>>> import numpy as np
>>> np.set_printoptions(precision=3, suppress=True, linewidth=160, legacy="1.25")
>>> W0 = np.array([[-2.0, 0.1, -0.2],
...     [4.0, -1.6, -2.0],
...     [-0.5, -0.7, -0.6],
...     [-4.0, 0.5, -1.8]])
>>> def softmax(z):
...     e = np.exp(z - z.max(axis=-1, keepdims=True))
...     return e / e.sum(axis=-1, keepdims=True)
... 
>>> softmax(W0).sum(axis=1)
array([1., 1., 1., 1.])
>>> softmax(W0[0])
array([0.066, 0.537, 0.398])
>>> scores = W0 @ W0.T / np.sqrt(3)
>>> softmax(scores)[0] @ W0
array([-3.806,  0.455, -1.666])
>>> rng = np.random.default_rng(635)
>>> labels = rng.permutation(3)
>>> other = W0[:, labels] * rng.choice([-1, 1], 3)
>>> other
array([[-0.1, -2. , -0.2],
       [ 1.6,  4. , -2. ],
       [ 0.7, -0.5, -0.6],
       [-0.5, -4. , -1.8]])
>>> Uu, _, Vh = np.linalg.svd(W0.T @ other)
>>> np.round(np.linalg.lstsq(W0, other)[0], 3) + 0
array([[ 0.,  1.,  0.],
       [-1.,  0.,  0.],
       [ 0.,  0.,  1.]])
>>> other = np.array([[-9, -8, 5], [2, -8, 6], [-1, -9, 3]])
>>> np.einsum("ik,kj->ij", W0, other)
array([[ 18.4,  17. , -10. ],
       [-37.2,  -1.2,   4.4],
       [  3.7,  15. ,  -8.5],
       [ 38.8,  44.2, -22.4]])
>>> np.linalg.matrix_rank(np.vstack([W0, other.T]))
3
>>> np.vstack([W0, other.T]).shape
(7, 3)
>>> other @ W0
Traceback (most recent call last):
  File "<python-input-18>", line 1, in <module>
    other @ W0
    ~~~~~~^~~~
ValueError: matmul: Input operand 1 has a mismatch in its core dimension 0, with gufunc signature (n?,k),(k,m?)->(n?,m?) (size 4 is different from 3)
>>> other = W0 / np.linalg.norm(W0, axis=1, keepdims=True)
>>> G = other @ other.T
>>> np.argwhere(np.triu(np.abs(G) > 0.95, 1))
array([], shape=(0, 2), dtype=int64)
>>> G[3]
array([ 0.947, -0.63 ,  0.59 ,  1.   ])
>>> round(float(np.degrees(np.arccos(np.clip(G[3, 1], -1, 1)))), 3)
129.014
>>> M = np.loadtxt("data.csv", delimiter=",")
>>> M
array([[ 5., -1.,  0.,  5.,  0.,  0.],
       [ 0., -1.,  0., -1.,  1.,  3.],
       [-1.,  3.,  2., -2.,  3.,  1.],
       [-4.,  2.,  4., -2.,  1.,  1.],
       [ 0.,  0.,  0.,  0., -3.,  0.],
       [ 0.,  0.,  0.,  0., -1., -3.]])
>>> T = np.stack([M, 5 * M, M[::-1]])
>>> np.linalg.matrix_rank(T)
array([6, 6, 6])
>>> T.shape
(3, 6, 6)
>>> (T @ M.T).shape
(3, 6, 6)
>>> x = np.array([-2, -2, 0, -2, -1, -3])
>>> y = M @ x
>>> y
array([-18.,  -6.,  -6.,   4.,   3.,  10.])
>>> np.round(np.linalg.solve(M, y), 3) + 0
array([-2., -2.,  0., -2., -1., -3.])
>>> np.round(np.linalg.solve(M.T, M[1]), 3) + 0
array([0., 1., 0., 0., 0., 0.])
>>> np.round(np.linalg.solve(M, 4 * y), 3) + 0
array([ -8.,  -8.,   0.,  -8.,  -4., -12.])
>>> np.round(np.linalg.solve(M, M[:, 2]), 3) + 0
array([0., 0., 1., 0., 0., 0.])
>>> np.round(np.linalg.solve(M, y + M[:, 5]), 3) + 0
array([-2., -2.,  0., -2., -1., -2.])
>>> O, _ = np.linalg.qr(np.array([[0.5, -0.1, -0.3, -0.3, 0.0],
...     [0.6, -0.1, 0.3, -0.3, -1.0],
...     [-0.9, 1.6, -0.3, -0.5, -0.6],
...     [0.8, -0.9, 0.8, 0.2, 1.7],
...     [-0.4, -0.3, -0.3, -1.4, 0.2]]))
>>> m1 = O[:, :4]
>>> m1
array([[-0.336, -0.325, -0.738, -0.156],
       [-0.403, -0.407,  0.06 , -0.496],
       [ 0.604, -0.616,  0.248, -0.333],
       [-0.537,  0.106,  0.587, -0.274],
       [ 0.268,  0.581, -0.215, -0.737]])
>>> other = np.array([[-2, 3, 3], [-2, -2, 2], [0, -3, -3], [1, -3, 3]])
>>> np.einsum("ij->j", m1)
array([-0.403, -0.661, -0.057, -1.996])
>>> np.vstack([m1, other.T]).shape
(8, 4)
>>> other @ m1
Traceback (most recent call last):
  File "<python-input-44>", line 1, in <module>
    other @ m1
    ~~~~~~^~~~
ValueError: matmul: Input operand 1 has a mismatch in its core dimension 0, with gufunc signature (n?,k),(k,m?)->(n?,m?) (size 5 is different from 3)
